>>> import numpy as np
>>> np.set_printoptions(precision=4, suppress=True, linewidth=140)
>>> X = np.load("x.npy")
>>> print(X)
[[ 4.9532  3.0369  0.0595  4.9678  1.9756 -0.0093]
 [ 0.0383  0.0412  0.0081 -0.0014 -0.0246 -0.006 ]
 [15.0846  6.047   2.0065 10.024   5.019   0.9285]
 [10.042   2.9473  2.0258  4.9603  2.9732  1.0117]
 [ 5.0363  2.9407 -0.0184  5.083   1.9374 -0.0063]]
>>> print(round(np.linalg.norm(X) ** 2 / np.linalg.norm(X, 2) ** 2, 4))
1.0147
>>> print(np.round(np.linalg.norm(X, "nuc"), 4))
29.0213
>>> print(round(X[4] @ X[3], 4))
90.1715
>>> print(np.linalg.norm(X, axis=1))
[ 7.8957  0.0622 19.8663 12.1696  7.9751]
>>> print(np.linalg.norm(X, axis=1).argmax())
2
>>> t = np.radians(60)
>>> r_ = np.eye(6)
>>> r_[0, 0] = r_[3, 3] = np.cos(t)
>>> r_[0, 3], r_[3, 0] = -np.sin(t), np.sin(t)
>>> print(r_)
[[ 0.5    0.     0.    -0.866  0.     0.   ]
 [ 0.     1.     0.     0.     0.     0.   ]
 [ 0.     0.     1.     0.     0.     0.   ]
 [ 0.866  0.     0.     0.5    0.     0.   ]
 [ 0.     0.     0.     0.     1.     0.   ]
 [ 0.     0.     0.     0.     0.     1.   ]]
>>> other = X @ r_.T
>>> print(other)
[[-1.8256  3.0369  0.0595  6.7735  1.9756 -0.0093]
 [ 0.0204  0.0412  0.0081  0.0325 -0.0246 -0.006 ]
 [-1.1387  6.047   2.0065 18.0756  5.019   0.9285]
 [ 0.7253  2.9473  2.0258 11.1768  2.9732  1.0117]
 [-1.8839  2.9407 -0.0184  6.9031  1.9374 -0.0063]]
>>> print(np.linalg.svd(X, compute_uv=False), np.linalg.svd(other, compute_uv=False))
[25.6714  3.1108  0.1353  0.0572  0.0467] [25.6714  3.1108  0.1353  0.0572  0.0467]
>>> print(np.abs(other - X).max(axis=0))
[16.2233  0.      0.      8.0516  0.      0.    ]
>>> Uu, sigma = np.linalg.svd(other)
Traceback (most recent call last):
  File "<python-input-18>", line 1, in <module>
    Uu, sigma = np.linalg.svd(other)
    ^^^^^^^^^
ValueError: too many values to unpack (expected 2)
>>> Uu, sigma, vt = np.linalg.svd(other, full_matrices=False)
>>> print(np.round(vt @ vt.T, 4) + 0)
[[1. 0. 0. 0. 0.]
 [0. 1. 0. 0. 0.]
 [0. 0. 1. 0. 0.]
 [0. 0. 0. 1. 0.]
 [0. 0. 0. 0. 1.]]
>>> print(round(float(np.sqrt((sigma ** 2).sum())), 4), np.round(np.linalg.norm(other), 4))
25.8596 25.8596
>>> print(sigma / sigma[0])
[1.     0.1212 0.0053 0.0022 0.0018]
>>> print(np.abs(Uu[:, 0]).round(6).argmax())
2
>>> Uu, sigma, vt = np.linalg.svd(X)
>>> print(sigma)
[25.6714  3.1108  0.1353  0.0572  0.0467]
>>> print(np.argmax(sigma[:-1] / (sigma[1:] + 1e-6)) + 1)
2
>>> other = Uu[:, :2] @ np.diag(sigma[:2]) @ vt[:2]
>>> print(np.round(np.abs(X - other).max(), 4))
0.0747
>>> print(np.linalg.matrix_rank(other))
2
>>> print(np.linalg.matrix_rank(X, rtol=0.05))
2
>>> print(np.linalg.matrix_rank(X, rtol=0.1))
2
>>> print([round(float(x), 4) for x in np.linalg.svd(X, compute_uv=False)[:3]])
[25.6714, 3.1108, 0.1353]
>>> print(np.linalg.cond(X) > 100)
True
>>> m1 = np.diag(10 * np.array([5, 2, 2, 4])) + np.array([[-2, 0, -1, 0], [-2, 0, 2, -1], [2, 1, 1, 1], [0, 0, -1, -2]])
>>> print(m1)
[[48  0 -1  0]
 [-2 20  2 -1]
 [ 2  1 21  1]
 [ 0  0 -1 38]]
>>> hat = np.triu(np.array([[4, -3, 4, 5], [-4, -2, 4, -3], [0, 3, 1, 3], [3, 1, 4, -4]]), 1) + np.eye(4)
>>> other = hat @ m1 @ np.linalg.inv(hat)
>>> print(np.poly(other))
[      1.    -127.    5771. -110919.  765036.]
>>> print(other)
[[  62.  130. -696. 2365.]
 [   6.   42. -103.  294.]
 [   2.    7.  -18.  180.]
 [   0.    0.   -1.   41.]]
>>> print(np.linalg.matrix_rank(other))
4
>>> print(hat @ m1 - m1 @ hat)
[[  14.   88. -119.  -40.]
 [   8.   -2.   15.  -46.]
 [   0.    6.  -15.   44.]
 [   0.    0.    0.    3.]]
>>> print(np.trace(other), np.trace(m1))
127.0 127
>>> print(np.allclose(m1, m1.T))
False
>>> print(np.round(np.linalg.det(m1), 4))
765036.0
>>> print((m1 + m1.T) / 2)
[[48.  -1.   0.5  0. ]
 [-1.  20.   1.5 -0.5]
 [ 0.5  1.5 21.   0. ]
 [ 0.  -0.5  0.  38. ]]
>>> print((m1 - m1.T) / 2)
[[ 0.   1.  -1.5  0. ]
 [-1.   0.   0.5 -0.5]
 [ 1.5 -0.5  0.   1. ]
 [ 0.   0.5 -1.   0. ]]
>>> print(m1 @ m1)
[[2302   -1  -69   -1]
 [-132  402   85  -56]
 [ 136   41  440   58]
 [  -2   -1  -59 1443]]
>>> sigma = 10 * 0.5 ** np.arange(12)
>>> rng = np.random.default_rng(43289)
>>> W0 = rng.normal(size=(19, 12)) * rng.permutation(sigma)
>>> print(W0)
[[  0.4668   0.0986   1.1571  -2.5274   0.0028  -0.0104   0.0047   0.0136  -0.0293   5.6532  -0.7238  -0.3517]
 [ -0.2706   0.1886   5.1483   0.5543  -0.0042  -0.0214  -0.0015  -0.0364  -0.1454  12.5881   0.4035  -0.1459]
 [ -1.176    0.1008  -6.1165  -0.9613  -0.0089  -0.0182  -0.0056   0.0077   0.0176  19.0988  -2.2256  -0.0537]
 [ -0.5458  -0.1633  -3.0845  -2.1188   0.0018   0.0491   0.0057   0.0153   0.03     1.4548   0.1966  -0.3967]
 [ -0.5596  -0.0811  -8.2619  -1.1262   0.0207   0.0544  -0.0008  -0.0073   0.0669   4.6113  -1.961    0.0234]
 [  0.354   -0.0073   2.3293  -0.6728   0.0019   0.0548  -0.0034   0.0005  -0.0843 -12.4605   0.1554  -0.1019]
 [ -0.2946  -0.1572  -2.281    6.0464   0.0113   0.0035   0.0128  -0.0299  -0.1176  -2.3698  -3.7582   0.2129]
 [  0.7066  -0.1102  -8.6044   1.3982  -0.0024  -0.0587   0.0009  -0.0122  -0.0852  11.5959   1.4819  -0.6457]
 [ -0.1215   0.0342   0.9748  -5.265    0.0047   0.0676   0.0028  -0.0178  -0.1266   8.219    0.73     0.4339]
 [ -0.0009  -0.1347   3.0693   1.8091   0.0087   0.0176   0.001    0.0051  -0.0046  10.365   -1.6739   0.0295]
 [  0.8531   0.0956  -5.1416  -0.4033  -0.0083  -0.0127   0.0009  -0.0125   0.015    2.6051  -0.0478  -0.5955]
 [  0.6772  -0.075    0.3765  -0.9513  -0.0145  -0.0211   0.0086   0.017   -0.0339  -3.3825  -1.5359  -0.1405]
 [  0.0659   0.0651  -2.4058  -0.1419   0.0034   0.0256  -0.0012  -0.038   -0.1415  -2.1968   1.5658  -0.4022]
 [ -0.99     0.2805   1.1332  -1.7609   0.0186  -0.0605  -0.0083  -0.0397   0.0129  -4.4387  -0.1843  -0.5936]
 [ -0.5631  -0.1372   0.3065   3.6042   0.0042  -0.0131   0.0048   0.0009   0.0198  -4.557   -0.9897  -0.0906]
 [ -0.8984   0.0302  -1.0792  -2.3692  -0.001   -0.0284  -0.0047   0.0002  -0.0117  -7.3865   0.5801   0.3142]
 [ -0.2664   0.0365  -8.5301   1.2247  -0.0026  -0.0192   0.0017   0.0448  -0.0238 -16.2012   1.1533  -0.0755]
 [  0.1605   0.0246   2.996    0.095    0.0118   0.0262  -0.0026  -0.0243   0.0861   8.096    0.0366  -0.0498]
 [ -0.9352   0.0673 -10.0085   2.4339   0.0027   0.0406   0.0074  -0.005   -0.0003  10.6612  -0.4195   0.0975]]
>>> other = W0 + rng.integers(-2, 3, (19, 6)) @ rng.integers(-2, 3, (6, 12))
>>> print(other)
[[  9.4668   4.0986  -0.8429  -0.5274  -1.9972   3.9896   4.0047  -0.9864   8.9707  -0.3468   9.2762   2.6483]
 [  9.7294   8.1886   9.1483   4.5543  -6.0042   1.9786  -0.0015  -1.0364   3.8546   5.5881   4.4035  -0.1459]
 [ -3.176   -1.8992  -6.1165   8.0387  -3.0089   6.9818 -10.0056   0.0077  12.0176  13.0988   4.7744 -12.0537]
 [ -2.5458  -2.1633  -3.0845   6.8812  -2.9982   7.0491  -9.9943   0.0153  12.03    -4.5452   7.1966 -12.3967]
 [-12.5596  -9.0811 -11.2619  -7.1262   3.0207   6.0544   5.9992   0.9927   4.0669   5.6113  -1.961    4.0234]
 [  2.354    4.9927   7.3293  -1.6728  -2.9981   5.0548  -0.0034   3.0005   7.9157 -18.4605   1.1554  -0.1019]
 [  0.7054  -0.1572  -2.281    1.0464   8.0113  -1.9965   4.0128   5.9701  -1.1176   1.6302  -3.7582   5.2129]
 [ -3.2934   1.8898  -4.6044   0.3982  -7.0024   2.9413  -1.9991  -2.0122   1.9148   7.5959  -3.5181  -2.6457]
 [ -0.1215  -3.9658   0.9748   2.735   -1.9953   1.0676  -1.9972  -3.0178  -4.1266   7.219    3.73    -3.5661]
 [  2.9991  -0.1347   1.0693  11.8091  -5.9913   0.0176  -7.999   -5.9949   0.9954   7.365    2.3261  -8.9705]
 [ 11.8531   7.0956  -4.1416   4.5967  -4.0083  -4.0127  -1.9991  -3.0125  -2.985    0.6051   1.9522  -1.5955]
 [ -3.3228  -4.075    0.3765   7.0487   0.9855   6.9789  -9.9914   3.017   11.9661  -7.3825   5.4641 -12.1405]
 [ -1.9341  -0.9349  -1.4058  -2.1419  -2.9966   8.0256   5.9988  -0.038    7.8585  -8.1968   5.5658   3.5978]
 [ -2.99    -6.7195   0.1332   4.2391   7.0186   1.9395  -2.0083   3.9603   0.0129  -2.4387   5.8157  -4.5936]
 [  7.4369   5.8628   4.3065   8.6042  -3.9958   0.9869  -1.9952   0.0009   2.0198  -9.557    2.0103  -2.0906]
 [  9.1016   5.0302   1.9208   3.6308  -3.001    7.9716   1.9953   2.0002  11.9883 -17.3865  12.5801   0.3142]
 [ -6.2664   0.0365 -12.5301  -8.7753  -0.0026  -3.0192   2.0017  -1.9552  -0.0238 -12.2012  -5.8467   3.9245]
 [ -4.8395  -8.9754   1.996   -3.905   14.0118  -0.9738   7.9974   7.9757  -6.9139  16.096    1.0366   6.9502]
 [ -5.9352   0.0673 -10.0085  -8.5661   1.0027   0.0406   8.0074   0.995   -1.0003  12.6612  -6.4195   9.0975]]
>>> print(np.round(np.linalg.svd(other - W0, compute_uv=False), 4) + 0)
[58.9978 36.0961 31.6325 25.1555 13.666  10.8242  0.      0.      0.      0.      0.      0.    ]
>>> T = np.stack([other, -3 * other, other[::-1]])
>>> print((T @ other.T).shape)
(3, 19, 19)
>>> print(np.einsum("bij,cij->bc", T, T))
[[  8438.9176 -25316.7528   -473.9601]
 [-25316.7528  75950.2583   1421.8804]
 [  -473.9601   1421.8804   8438.9176]]
>>> print(np.linalg.matrix_rank(T))
[12 12 12]
>>> w1 = np.array([[3, -3, -1, -3],
...     [1, 0, -2, 3],
...     [-3, -2, -1, 1],
...     [0, -2, 1, -2],
...     [-3, -2, -2, 1],
...     [2, 3, 3, 3],
...     [-2, 2, -1, -1],
...     [-1, 0, -1, 2],
...     [0, 1, 1, -2],
...     [2, 3, 2, 1],
...     [3, 2, -2, -1],
...     [2, 0, 2, -3]])
>>> b = np.array([-3, 1, 2, -2])
>>> hid = np.maximum(W0 @ w1 + b, 0)
>>> print((hid > 0).mean(axis=0))
[0.6316 0.6316 0.6316 0.4211]
>>> print(np.linalg.matrix_rank(hid))
4
>>> Z = np.array([[-5, 6], [-6, -5], [-4, 7], [-1, -6]])
>>> print((hid @ Z).round(6).argmax(axis=1))
[1 1 1 1 1 0 1 1 1 1 1 0 1 0 0 0 0 1 1]
>>> T = W0.reshape(19, 2, -1)
>>> print(np.swapaxes(T, 1, 2)[16])
[[ -0.2664   0.0017]
 [  0.0365   0.0448]
 [ -8.5301  -0.0238]
 [  1.2247 -16.2012]
 [ -0.0026   1.1533]
 [ -0.0192  -0.0755]]
>>> print(np.einsum("ihd,jhd->hij", T, T).shape)
(2, 19, 19)
>>> print(T[:, 0])
[[  0.4668   0.0986   1.1571  -2.5274   0.0028  -0.0104]
 [ -0.2706   0.1886   5.1483   0.5543  -0.0042  -0.0214]
 [ -1.176    0.1008  -6.1165  -0.9613  -0.0089  -0.0182]
 [ -0.5458  -0.1633  -3.0845  -2.1188   0.0018   0.0491]
 [ -0.5596  -0.0811  -8.2619  -1.1262   0.0207   0.0544]
 [  0.354   -0.0073   2.3293  -0.6728   0.0019   0.0548]
 [ -0.2946  -0.1572  -2.281    6.0464   0.0113   0.0035]
 [  0.7066  -0.1102  -8.6044   1.3982  -0.0024  -0.0587]
 [ -0.1215   0.0342   0.9748  -5.265    0.0047   0.0676]
 [ -0.0009  -0.1347   3.0693   1.8091   0.0087   0.0176]
 [  0.8531   0.0956  -5.1416  -0.4033  -0.0083  -0.0127]
 [  0.6772  -0.075    0.3765  -0.9513  -0.0145  -0.0211]
 [  0.0659   0.0651  -2.4058  -0.1419   0.0034   0.0256]
 [ -0.99     0.2805   1.1332  -1.7609   0.0186  -0.0605]
 [ -0.5631  -0.1372   0.3065   3.6042   0.0042  -0.0131]
 [ -0.8984   0.0302  -1.0792  -2.3692  -0.001   -0.0284]
 [ -0.2664   0.0365  -8.5301   1.2247  -0.0026  -0.0192]
 [  0.1605   0.0246   2.996    0.095    0.0118   0.0262]
 [ -0.9352   0.0673 -10.0085   2.4339   0.0027   0.0406]]
>>> vec = np.array([-1, 0, 1, -3])
>>> target = m1 @ vec
>>> print(target)
[ -49    7   16 -115]
>>> print(np.round(np.linalg.solve(m1, -2 * target), 4) + 0)
[ 2.  0. -2.  6.]
>>> print(np.round(np.linalg.solve(m1, m1[:, 1]), 4) + 0)
[0. 1. 0. 0.]
>>> print(np.round(np.linalg.solve(m1, target + m1[:, 3]), 4) + 0)
[-1.  0.  1. -2.]
>>> J = np.load("sample5.npy")
>>> print(J)
[[ 0.9    -0.9927  0.4     0.5   ]
 [ 1.      3.0231 -0.9    -1.5   ]
 [-0.5    -0.5958  0.1     0.3   ]
 [ 0.7     0.2113 -1.1    -0.1   ]
 [ 0.2     0.9939 -0.3    -0.5   ]
 [-0.3    -0.202   0.7     0.1   ]
 [-1.8    -0.8302  0.4     0.4   ]
 [-0.2    -1.8133  0.4     0.9   ]
 [-1.7     0.1842  1.2    -0.1   ]
 [ 0.3     0.8365 -0.2    -0.4   ]
 [ 1.5     0.4241 -0.2    -0.2   ]
 [-0.2     2.3769  1.8    -1.2   ]
 [ 0.6     1.6089  1.     -0.8   ]
 [ 0.6    -3.8089 -0.4     1.9   ]
 [ 0.2    -0.2013 -0.3     0.1   ]
 [ 0.8    -3.184   0.3     1.6   ]
 [-0.4     1.0456  1.5    -0.5   ]
 [-0.5    -0.1695  0.3     0.1   ]
 [-0.9     1.5941 -0.3    -0.8   ]
 [ 0.4     3.0183  0.3    -1.5   ]
 [ 0.1    -2.4027 -0.2     1.2   ]
 [ 0.9    -2.1844 -1.4     1.1   ]
 [-1.9     0.4023  1.3    -0.2   ]
 [-0.6     0.2152  1.4    -0.1   ]
 [ 1.     -1.8275 -0.4     0.9   ]
 [-0.3     2.8259 -0.8    -1.4   ]
 [ 0.4     1.8124  0.4    -0.9   ]
 [-1.1    -0.1858 -1.9     0.1   ]
 [-1.5    -0.8051 -0.4     0.4   ]
 [-1.1     3.1908 -1.7    -1.6   ]
 [-2.2     2.5801  1.5    -1.3   ]
 [-0.7     2.4102  1.6    -1.2   ]
 [-1.1    -3.1874 -1.8     1.6   ]
 [ 0.      4.9916  0.2    -2.5   ]
 [-2.1     0.2109 -0.1    -0.1   ]
 [-0.9    -0.0015 -0.7     0.    ]
 [ 1.     -0.2168  0.1     0.1   ]
 [-1.7     3.6258 -1.7    -1.8   ]]
>>> vec = np.array([2, 2, 1, -1])
>>> target = J @ vec
>>> print(np.round(np.linalg.pinv(J) @ J, 4) + 0)
[[1. 0. 0. 0.]
 [0. 1. 0. 0.]
 [0. 0. 1. 0.]
 [0. 0. 0. 1.]]
>>> print(np.linalg.solve(J.T @ J, J.T @ target))
[ 2.  2.  1. -1.]
>>> target = target + 0.3 * rng.normal(size=38)
>>> print(target)
[ -0.2154   9.1237  -2.5723   0.1903   2.5216  -0.5615  -4.9756  -4.9429  -1.5235   2.3059   3.7398   7.1497   5.8061  -8.4767  -0.6042
  -5.916    3.0857  -1.4607   1.5935   8.9726  -6.1595  -5.0037  -1.1578   0.91    -2.864    5.2046   5.8148  -4.0157  -5.228    3.8046
   3.6139   5.9331 -11.5901  13.0043  -4.5144  -2.3746   1.6394   3.9697]
>>> b, *_ = np.linalg.lstsq(J, target)
>>> print([round(float(np.linalg.norm(np.linalg.solve(J.T @ J + lam * np.eye(4), J.T @ target))), 2) for lam in (0, 1, 10, 100)])
[6.37, 3.08, 2.69, 1.5]
